% ipython --no-banner

In [1]: import numpy as np

In [2]: import numpy.linalg as la

In [3]: np.set_printoptions(precision=2, suppress=True, linewidth=140, sign=" ")

In [4]: def tidy(a):
   ...:     return np.round(a, 2) + 0
   ...: 

In [5]: f = np.array([-4, 5, 3, 0, 4, 3, 5, -5, -3, -1]) + 0.5

In [6]: E = np.outer(f, f) / (f @ f)

In [7]: print(tidy(E))
[[ 0.08 -0.13 -0.08 -0.01 -0.11 -0.08 -0.13  0.11  0.06  0.01]
 [-0.13  0.21  0.13  0.02  0.17  0.13  0.21 -0.17 -0.1  -0.02]
 [-0.08  0.13  0.08  0.01  0.11  0.08  0.13 -0.11 -0.06 -0.01]
 [-0.01  0.02  0.01  0.    0.02  0.01  0.02 -0.02 -0.01  0.  ]
 [-0.11  0.17  0.11  0.02  0.14  0.11  0.17 -0.14 -0.08 -0.02]
 [-0.08  0.13  0.08  0.01  0.11  0.08  0.13 -0.11 -0.06 -0.01]
 [-0.13  0.21  0.13  0.02  0.17  0.13  0.21 -0.17 -0.1  -0.02]
 [ 0.11 -0.17 -0.11 -0.02 -0.14 -0.11 -0.17  0.14  0.08  0.02]
 [ 0.06 -0.1  -0.06 -0.01 -0.08 -0.06 -0.1   0.08  0.04  0.01]
 [ 0.01 -0.02 -0.01  0.   -0.02 -0.01 -0.02  0.02  0.01  0.  ]]

In [8]: vals, V = la.eigh(E)

In [9]: vec = np.array([-2, 1, -3, 1, -2, -3, -1, 1, 2, -3])

In [10]: print(tidy(V * np.maximum(vals, 0) @ V.T))
[[ 0.08 -0.13 -0.08 -0.01 -0.11 -0.08 -0.13  0.11  0.06  0.01]
 [-0.13  0.21  0.13  0.02  0.17  0.13  0.21 -0.17 -0.1  -0.02]
 [-0.08  0.13  0.08  0.01  0.11  0.08  0.13 -0.11 -0.06 -0.01]
 [-0.01  0.02  0.01  0.    0.02  0.01  0.02 -0.02 -0.01  0.  ]
 [-0.11  0.17  0.11  0.02  0.14  0.11  0.17 -0.14 -0.08 -0.02]
 [-0.08  0.13  0.08  0.01  0.11  0.08  0.13 -0.11 -0.06 -0.01]
 [-0.13  0.21  0.13  0.02  0.17  0.13  0.21 -0.17 -0.1  -0.02]
 [ 0.11 -0.17 -0.11 -0.02 -0.14 -0.11 -0.17  0.14  0.08  0.02]
 [ 0.06 -0.1  -0.06 -0.01 -0.08 -0.06 -0.1   0.08  0.04  0.01]
 [ 0.01 -0.02 -0.01  0.   -0.02 -0.01 -0.02  0.02  0.01  0.  ]]

In [11]: print(tidy(V * np.abs(vals) @ V.T))
[[ 0.08 -0.13 -0.08 -0.01 -0.11 -0.08 -0.13  0.11  0.06  0.01]
 [-0.13  0.21  0.13  0.02  0.17  0.13  0.21 -0.17 -0.1  -0.02]
 [-0.08  0.13  0.08  0.01  0.11  0.08  0.13 -0.11 -0.06 -0.01]
 [-0.01  0.02  0.01  0.    0.02  0.01  0.02 -0.02 -0.01  0.  ]
 [-0.11  0.17  0.11  0.02  0.14  0.11  0.17 -0.14 -0.08 -0.02]
 [-0.08  0.13  0.08  0.01  0.11  0.08  0.13 -0.11 -0.06 -0.01]
 [-0.13  0.21  0.13  0.02  0.17  0.13  0.21 -0.17 -0.1  -0.02]
 [ 0.11 -0.17 -0.11 -0.02 -0.14 -0.11 -0.17  0.14  0.08  0.02]
 [ 0.06 -0.1  -0.06 -0.01 -0.08 -0.06 -0.1   0.08  0.04  0.01]
 [ 0.01 -0.02 -0.01  0.   -0.02 -0.01 -0.02  0.02  0.01  0.  ]]

In [12]: print(tidy(np.abs(E).sum(axis=1).max()), tidy(np.abs(vals).max()))
1.29 1.0

In [13]: print(tidy(la.eigvalsh(E[1:, 1:])))
[ 0.    0.    0.    0.    0.    0.    0.    0.    0.92]

In [14]: def softmax(z):
    ...:     e = np.exp(z - z.max(axis=-1, keepdims=True))
    ...:     return e / e.sum(axis=-1, keepdims=True)
    ...: 

In [15]: print(tidy(softmax(10 * E[8])))
[ 0.19  0.04  0.06  0.09  0.05  0.06  0.04  0.22  0.16  0.11]

In [16]: print(tidy(softmax(E).sum(axis=1)))
[ 1.  1.  1.  1.  1.  1.  1.  1.  1.  1.]

In [17]: print(tidy(softmax(E[8])))
[ 0.11  0.09  0.1   0.1   0.09  0.1   0.09  0.11  0.11  0.1 ]

In [18]: scores = E @ E.T / np.sqrt(10)

In [19]: print(tidy(softmax(scores)[8] @ E))
[-0.03  0.04  0.03  0.    0.04  0.03  0.04 -0.04 -0.02  0.  ]

In [20]: out = E / la.norm(E, axis=1, keepdims=True)

In [21]: G = out @ out.T

In [22]: print(tidy(la.norm(out, axis=1)))
[ 1.  1.  1.  1.  1.  1.  1.  1.  1.  1.]

In [23]: print((np.abs(G) > 0.9).astype(int))
[[ 1  1  1  1  1  1  1  1  1  1]
 [ 1  1  1  1  1  1  1  1  1  1]
 [ 1  1  1  1  1  1  1  1  1  1]
 [ 1  1  1  1  1  1  1  1  1  1]
 [ 1  1  1  1  1  1  1  1  1  1]
 [ 1  1  1  1  1  1  1  1  1  1]
 [ 1  1  1  1  1  1  1  1  1  1]
 [ 1  1  1  1  1  1  1  1  1  1]
 [ 1  1  1  1  1  1  1  1  1  1]
 [ 1  1  1  1  1  1  1  1  1  1]]

In [24]: rng = np.random.default_rng(32649)

In [25]: idx = rng.permutation(10)

In [26]: print(idx)
[ 9  1  0  4  5  7  8  3  6  2]

In [27]: out = E[idx][:, idx]

In [28]: print(tidy(np.diag(out)))
[ 0.    0.21  0.08  0.14  0.08  0.14  0.04  0.    0.21  0.08]

In [29]: print(tidy(la.det(out)), tidy(la.det(E[idx])))
0.0 0.0

In [30]: print(np.allclose(out, E))
False

In [31]: print(tidy(np.sort(np.abs(la.eigvals(out)))))
[ 0.  0.  0.  0.  0.  0.  0.  0.  0.  1.]

In [32]: print(tidy(out))
[[ 0.   -0.02  0.01 -0.02 -0.01  0.02  0.01  0.   -0.02 -0.01]
 [-0.02  0.21 -0.13  0.17  0.13 -0.17 -0.1   0.02  0.21  0.13]
 [ 0.01 -0.13  0.08 -0.11 -0.08  0.11  0.06 -0.01 -0.13 -0.08]
 [-0.02  0.17 -0.11  0.14  0.11 -0.14 -0.08  0.02  0.17  0.11]
 [-0.01  0.13 -0.08  0.11  0.08 -0.11 -0.06  0.01  0.13  0.08]
 [ 0.02 -0.17  0.11 -0.14 -0.11  0.14  0.08 -0.02 -0.17 -0.11]
 [ 0.01 -0.1   0.06 -0.08 -0.06  0.08  0.04 -0.01 -0.1  -0.06]
 [ 0.    0.02 -0.01  0.02  0.01 -0.02 -0.01  0.    0.02  0.01]
 [-0.02  0.21 -0.13  0.17  0.13 -0.17 -0.1   0.02  0.21  0.13]
 [-0.01  0.13 -0.08  0.11  0.08 -0.11 -0.06  0.01  0.13  0.08]]

In [33]: vec = np.array([2, 0, 2, 9, 4, 9, 1, 9, 3, 7])

In [34]: print(tidy(la.eigvalsh(2 * E - np.eye(10))))
[-1. -1. -1. -1. -1. -1. -1. -1. -1.  1.]

In [35]: print(np.trace(E))
1.0

In [36]: print(tidy((vec - E @ vec) @ (E @ vec)))
0.0

In [37]: F = np.load("case12.npy")

In [38]: print(F)
[[-4  3 -2  8  5 -8 -5]
 [ 3 -4  3 -2  8  5 -8]
 [-2  3 -4  3 -2  8  5]
 [ 8 -2  3 -4  3 -2  8]
 [ 5  8 -2  3 -4  3 -2]
 [-8  5  8 -2  3 -4  3]
 [-5 -8  5  8 -2  3 -4]]

In [39]: vals, V = la.eigh(F)

In [40]: print(tidy(vals.sum()), np.trace(F))
-28.0 -28

In [41]: print((vals > 1e-8).sum(), (vals < -1e-8).sum())
3 4

In [42]: print(tidy(la.eigvalsh(F + -3 * np.eye(7))))
[-21.67 -19.1  -19.09  -9.91   3.94   6.82  10.01]

In [43]: print(tidy(vals))
[-18.67 -16.1  -16.09  -6.91   6.94   9.82  13.01]

In [44]: print(tidy(V.T @ V))
[[ 1.  0.  0.  0.  0.  0.  0.]
 [ 0.  1.  0.  0.  0.  0.  0.]
 [ 0.  0.  1.  0.  0.  0.  0.]
 [ 0.  0.  0.  1.  0.  0.  0.]
 [ 0.  0.  0.  0.  1.  0.  0.]
 [ 0.  0.  0.  0.  0.  1.  0.]
 [ 0.  0.  0.  0.  0.  0.  1.]]

In [45]: print(tidy(V.T @ F @ V))
[[-18.67   0.     0.     0.     0.     0.     0.  ]
 [  0.   -16.1    0.     0.     0.     0.     0.  ]
 [  0.     0.   -16.09   0.     0.     0.     0.  ]
 [  0.     0.     0.    -6.91   0.     0.     0.  ]
 [  0.     0.     0.     0.     6.94   0.     0.  ]
 [  0.     0.     0.     0.     0.     9.82   0.  ]
 [  0.     0.     0.     0.     0.     0.    13.01]]

In [46]: M = np.load("w.npy")

In [47]: print(M)
[[ -6   2   3  -4  -4  -7   0]
 [ -5   1  -1   3   3  -5   0]
 [ -5  -2   4  -4  -2  -5   5]
 [ -5  -2   4  -4  -2  -5   5]
 [ -4   5   1   2  -1  -3  -5]
 [  4  -1  -5  -3  -4  -5  -6]
 [ -4   0   4  -3  -4 -10   4]
 [  0   0   0   0   0   0   0]
 [ 11  -1   0   3  -2 -11  -3]
 [  5  -5  -4  -3  -2  -3  -1]
 [ -9   3   5  -2  -3  -8   0]
 [  0   0   0   0   0   0   0]
 [ -4  -3   0   3   5  -3   5]
 [  5  -5  -4  -3  -2  -3  -1]
 [  0   0   0   0   0   0   0]
 [  1   2   0   1  -2  -5  -1]
 [  0   0   0   0   0   0   0]
 [  1   7   5   7   1  -6  -6]
 [  0   3   3   8   5  -8  -1]
 [ -4   5   1   2  -1  -3  -5]
 [ -4  -3   0   3   5  -3   5]
 [ -4   5   9   3  -1 -11  -1]
 [  6   4   4   6   0  -8  -2]
 [ -5   9   0   2  -3  -5 -10]
 [  1   2   0   1  -2  -5  -1]
 [  4  -1   3  -2  -4 -13  -2]
 [ -5  -2   4  -4  -2  -5   5]
 [  0   0   0   0   0   0   0]
 [ -4 -10   0  -4   1 -11   9]
 [ -4 -10   0  -4   1 -11   9]
 [ -1   4  -1   0  -2  -2  -5]
 [  0   4  -4  -1  -5  -8 -11]
 [ -4  -3   0   3   5  -3   5]
 [  6  -6   0   5   5  -9   3]
 [  0   0   0   0   0   0   0]
 [  0  -4  -5   0   1  -8  -1]
 [ 10  -3   0   2   0  -6  -2]]

In [48]: G = np.cov(M, rowvar=False)

In [49]: print(tidy(np.polyfit(M[:, 4], M[:, 5], 1)))
[ 0.21 -5.26]

In [50]: print(np.argsort(-M.std(axis=0).round(6), kind="stable"))
[ 0  6  1  5  3  2  4]

In [51]: print(tidy(M.std(axis=0)))
[ 4.5   4.15  2.95  3.21  2.74  3.61  4.44]

In [52]: print(tidy(np.corrcoef(M[:, 4], M[:, 5])[0, 1]))
0.16

In [53]: print(np.argwhere(np.triu(np.abs(np.corrcoef(M.T)) > 0.8, 1)))
[]

In [54]: out = np.c_[M[:, :4] @ np.array([[1, 1, 0, 2], [3, 0, 2, 0], [0, 1, 0, 3], [2, 3, 0, 2]]), np.array([-1, -1, -3, 3, -3, 2, 2, -1, 1, -3, -3, -1, 2, -1, 2, 1, 1, 2, 1, -3, 0, 1, -3, -2, -1, -2, -1, -1, 3, -2, 2, 0, 0, 1, 0, 1, -2])]

In [55]: print(out)
[[ -8 -15   4 -11  -1]
 [  4   3   2  -7  -1]
 [-19 -13  -4  -6  -3]
 [-19 -13  -4  -6   3]
 [ 15   3  10  -1  -3]
 [ -5 -10  -2 -13   2]
 [-10  -9   0  -2   2]
 [  0   0   0   0  -1]
 [ 14  20  -2  28   1]
 [-16  -8 -10  -8  -3]
 [ -4 -10   6  -7  -3]
 [  0   0   0   0  -1]
 [ -7   5  -6  -2   2]
 [-16  -8 -10  -8  -1]
 [  0   0   0   0   2]
 [  9   4   4   4   1]
 [  0   0   0   0   1]
 [ 36  27  14  31   2]
 [ 25  27   6  25   1]
 [ 15   3  10  -1  -3]
 [ -7   5  -6  -2   0]
 [ 17  14  10  25   1]
 [ 30  28   8  36  -3]
 [ 26   1  18  -6  -2]
 [  9   4   4   4  -1]
 [ -3   1  -2  13  -2]
 [-19 -13  -4  -6  -1]
 [  0   0   0   0  -1]
 [-42 -16 -20 -16   3]
 [-42 -16 -20 -16  -2]
 [ 11  -2   8  -5   2]
 [ 10  -7   8 -14   0]
 [ -7   5  -6  -2   0]
 [ -2  21 -12  22   1]
 [  0   0   0   0   0]
 [-12  -5  -8 -15   1]
 [  5  16  -6  24  -2]]

In [56]: print(la.matrix_rank(out))
5

In [57]: print(tidy(la.norm(la.qr(M)[0].T @ out, axis=0) ** 2 / ((out ** 2).sum(axis=0) + 1e-12)))
[ 1.    1.    1.    1.    0.11]

In [58]: print(tidy(la.lstsq(M, out[:, 0])[0]))
[ 1.  3.  0.  2.  0.  0.  0.]

In [59]: vec = np.array([3, 1, -3, 2, 3])

In [60]: print((out * vec).sum(axis=1))
[ -76   -8  -79  -61    7  -39  -37   -3  127  -51  -63   -3    4  -45    6   30    3  161  137    7   -2   88  157    7   24   18  -73
   -3 -105 -120    3  -29   -2   98    0  -44   91]

In [61]: vec @ out
Traceback (most recent call last):
  Cell In[61], line 1
    vec @ out
ValueError: matmul: Input operand 1 has a mismatch in its core dimension 0, with gufunc signature (n?,k),(k,m?)->(n?,m?) (size 37 is different from 5)


In [62]: print(out @ vec)
[ -76   -8  -79  -61    7  -39  -37   -3  127  -51  -63   -3    4  -45    6   30    3  161  137    7   -2   88  157    7   24   18  -73
   -3 -105 -120    3  -29   -2   98    0  -44   91]

In [63]: print(out @ np.ones(5))
[-31.   1. -45. -39.  24. -28. -19.  -1.  61. -45. -18.  -1.  -8. -43.   2.  22.   1. 110.  84.  24. -10.  67.  99.  37.  20.   7. -43.
  -1. -91. -96.  14.  -3. -10.  30.   0. -39.  37.]

In [64]: print(la.norm(out @ vec) <= la.norm(out, 2) * la.norm(vec) + 1e-9)
True

In [65]: f = np.array([2, 1, -3, 2, -2, -3, 1, -1, 3, 1])

In [66]: arr = np.array([np.roll(f, i) for i in range(10)])

In [67]: print(arr)
[[ 2  1 -3  2 -2 -3  1 -1  3  1]
 [ 1  2  1 -3  2 -2 -3  1 -1  3]
 [ 3  1  2  1 -3  2 -2 -3  1 -1]
 [-1  3  1  2  1 -3  2 -2 -3  1]
 [ 1 -1  3  1  2  1 -3  2 -2 -3]
 [-3  1 -1  3  1  2  1 -3  2 -2]
 [-2 -3  1 -1  3  1  2  1 -3  2]
 [ 2 -2 -3  1 -1  3  1  2  1 -3]
 [-3  2 -2 -3  1 -1  3  1  2  1]
 [ 1 -3  2 -2 -3  1 -1  3  1  2]]

In [68]: O, V = la.qr(arr[:, :1])[0], la.qr(arr[:, 1:])[0]

In [69]: sigma = la.svd(O.T @ V, compute_uv=False)

In [70]: print(tidy(sigma))
[ 0.95]

In [71]: print(tidy(la.norm(O @ O.T - V @ V.T, 2)))
1.0

In [72]: print((sigma > 0.9).sum())
1
